>>> import numpy as np
>>> np.set_printoptions(suppress=True, linewidth=120)
>>> rnd = lambda a: np.round(a, 2) + 0
>>> mat = np.load("mat.npy")
>>> mat
array([[0, 0, 0, 2, 0],
       [0, 0, 0, 2, 0],
       [0, 0, 0, 4, 0],
       [0, 0, 9, 8, 0],
       [0, 0, 0, 4, 0],
       [0, 0, 0, 0, 0],
       [0, 0, 4, 6, 0],
       [0, 0, 0, 0, 0],
       [0, 0, 0, 0, 0],
       [0, 0, 0, 0, 0],
       [0, 0, 0, 2, 0],
       [0, 0, 0, 0, 0],
       [0, 0, 0, 2, 0],
       [0, 0, 0, 0, 0],
       [0, 0, 0, 4, 0],
       [0, 0, 0, 0, 0],
       [0, 0, 0, 0, 0]])
>>> rank = np.linalg.matrix_rank(mat)
>>> rank
np.int64(2)
>>> null = np.linalg.svd(mat)[2][rank:].T
>>> [int(np.linalg.matrix_rank(mat[:i])) for i in range(1, len(mat) + 1)]
[1, 1, 1, 2, 2, 2, 2, 2, 2, 2, 2, 2, 2, 2, 2, 2, 2]
>>> [int(np.linalg.matrix_rank(np.delete(mat, i, axis=0))) for i in range(17)]
[2, 2, 2, 2, 2, 2, 2, 2, 2, 2, 2, 2, 2, 2, 2, 2, 2]
>>> null.shape
(5, 3)
>>> [round(float(x), 2) for x in np.linalg.svd(mat, compute_uv=False)[:3]]
[15.24, 5.37, 0.0]
>>> left, sigma, Vh = np.linalg.svd(mat)
>>> V = Vh[:(sigma > 1e-8).sum()]
>>> rng = np.random.default_rng(7747)
>>> x0 = mat[15] + 3 * mat[14] + rng.integers(2) * np.eye(5)[3]
>>> x0
array([ 0.,  0.,  0., 12.,  0.])
>>> rnd(np.linalg.norm(x0 - V.T @ V @ x0))
np.float64(0.0)
>>> K = rng.normal(size=(37, 11))
>>> K = 3 * K / np.linalg.norm(K, axis=1, keepdims=True)
>>> rnd(K)
array([[-1.03,  0.21,  0.63,  0.87,  0.46,  0.24,  1.67,  0.1 , -0.05,  0.83,  1.73],
       [ 0.62, -0.79, -0.04,  1.72, -0.21, -0.03,  0.76,  1.15,  0.92,  1.47, -0.25],
       [ 0.39, -0.72,  1.31, -0.1 , -0.14,  0.62, -0.72,  1.66, -1.53,  0.16, -0.74],
       [-1.01, -0.99, -0.43, -0.02,  1.27, -0.65,  1.29, -1.39, -0.45, -0.79,  0.59],
       [-0.59,  0.46, -0.3 ,  1.01,  1.01,  1.19,  1.61,  0.37, -1.01, -0.3 , -1.02],
       [ 0.42, -0.8 ,  0.17, -1.14,  0.3 ,  2.46,  0.68,  0.02,  0.31, -0.24, -0.29],
       [ 0.68, -0.19,  0.55, -0.27, -0.63,  0.37,  0.76, -0.01,  0.52, -2.25,  1.29],
       [ 0.47, -0.85,  1.24, -1.14,  0.71,  0.03, -0.31, -1.49,  1.4 ,  0.62, -0.11],
       [-0.95,  0.16,  1.41, -0.1 , -0.41,  0.42,  0.01,  1.  ,  0.27, -2.11, -0.46],
       [-0.46, -0.99,  0.52, -0.21, -0.99, -0.88, -1.36,  1.29,  1.07,  0.58,  0.87],
       [-0.53,  1.34, -0.46,  1.2 , -0.85,  0.67, -0.87, -0.98, -1.47,  0.44,  0.12],
       [ 0.23,  1.41,  0.19, -0.18, -0.53, -1.1 ,  1.62,  0.45,  1.08, -1.05,  0.51],
       [ 1.19,  0.93,  0.8 , -1.08,  0.66,  0.08,  1.7 , -0.58,  0.85, -0.61,  0.36],
       [ 0.63, -0.45, -1.33, -1.36,  0.1 ,  1.08,  1.66,  0.55,  0.57,  0.16,  0.44],
       [-1.63, -0.22, -0.81,  1.08, -1.17, -0.85,  0.1 , -1.29, -0.66,  0.31,  0.4 ],
       [ 0.4 ,  0.35,  0.24,  0.76,  1.03,  1.35,  0.55, -0.15, -1.55, -1.42,  0.66],
       [-1.72, -1.34, -0.26,  0.77, -0.04, -0.71, -0.37, -0.72, -0.81, -1.2 , -0.57],
       [ 0.88, -0.86, -0.25, -0.74, -1.03,  1.01, -1.08, -1.59, -0.78,  0.21,  0.69],
       [-0.71, -0.49,  1.51, -1.12,  0.02,  1.65,  0.07,  0.73, -0.91, -0.74,  0.28],
       [-1.67, -0.77, -0.39,  0.84, -0.72, -1.19,  0.88, -0.67,  0.67,  0.  , -1.08],
       [-0.78, -0.62, -0.57,  1.18, -0.2 ,  0.88,  0.05,  1.38,  1.23,  0.11, -1.42],
       [-0.02,  1.99,  0.61,  0.6 , -0.34,  0.37,  1.96, -0.15,  0.21, -0.1 , -0.39],
       [-0.94,  0.09, -0.02, -2.52,  0.98,  0.14, -0.72,  0.09, -0.22,  0.45, -0.06],
       [-0.57, -0.99,  0.5 , -0.9 , -0.56,  2.01, -0.19,  1.37, -0.22,  0.57,  0.06],
       [ 0.57,  1.3 , -0.86, -0.13,  1.46, -0.43, -0.56, -0.93, -1.3 ,  0.98, -0.32],
       [ 0.2 , -0.05,  0.83, -1.88,  0.34,  1.15, -1.53, -0.27,  0.65,  0.67,  0.06],
       [-1.25, -0.44, -0.4 ,  0.52,  1.03, -0.37,  0.86, -0.63,  0.59,  1.5 ,  1.37],
       [ 0.  ,  0.14, -0.72, -0.31,  1.5 , -0.59, -0.92, -2.13, -0.63, -0.06, -0.13],
       [ 0.26,  1.96,  0.73,  0.13,  0.14,  0.16, -1.16,  0.72, -0.64,  1.12, -0.99],
       [ 0.47, -0.78, -1.3 ,  0.74,  0.51,  0.08, -1.14, -0.13,  1.49, -0.4 ,  1.41],
       [ 1.12, -0.31,  0.51,  0.  ,  0.73, -0.62, -1.28,  0.48, -0.96, -1.89, -0.36],
       [ 0.76,  0.63,  1.41,  0.07,  1.24,  1.04,  0.74, -1.  , -0.64, -0.24, -1.17],
       [ 0.68,  0.15, -0.24,  0.67, -0.22,  1.43, -0.26,  0.84,  1.57, -1.07, -1.23],
       [-0.03, -0.96,  0.96,  0.68,  1.14, -0.77, -0.68, -1.72, -0.49,  0.19, -1.04],
       [-0.47,  1.25, -1.69,  0.09, -0.51, -1.83,  0.56, -0.4 ,  0.14,  0.49, -0.12],
       [-1.12, -1.09, -0.53,  2.07,  0.66, -0.56, -0.98,  0.06,  0.35, -0.38,  0.15],
       [-0.11, -0.56,  1.95,  0.51, -1.54, -0.17, -0.43,  0.11, -0.31,  1.12,  0.82]])
>>> x0 = np.array([3, 1, 0, 2, 0, 1, 1, 3, 2, 3, 3])
>>> y = K @ x0
>>> coef, lr = np.zeros(11), 1 / np.linalg.norm(K, 2) ** 2
>>> for i in range(8):
...     coef -= lr * K.T @ (K @ coef - y)
...     if i % 2 == 0: print(i, round(np.linalg.norm(K @ coef - y), 2))
... 
0 17.75
2 7.53
4 3.84
6 2.04
>>> rnd(np.linalg.cond(K))
np.float64(2.52)
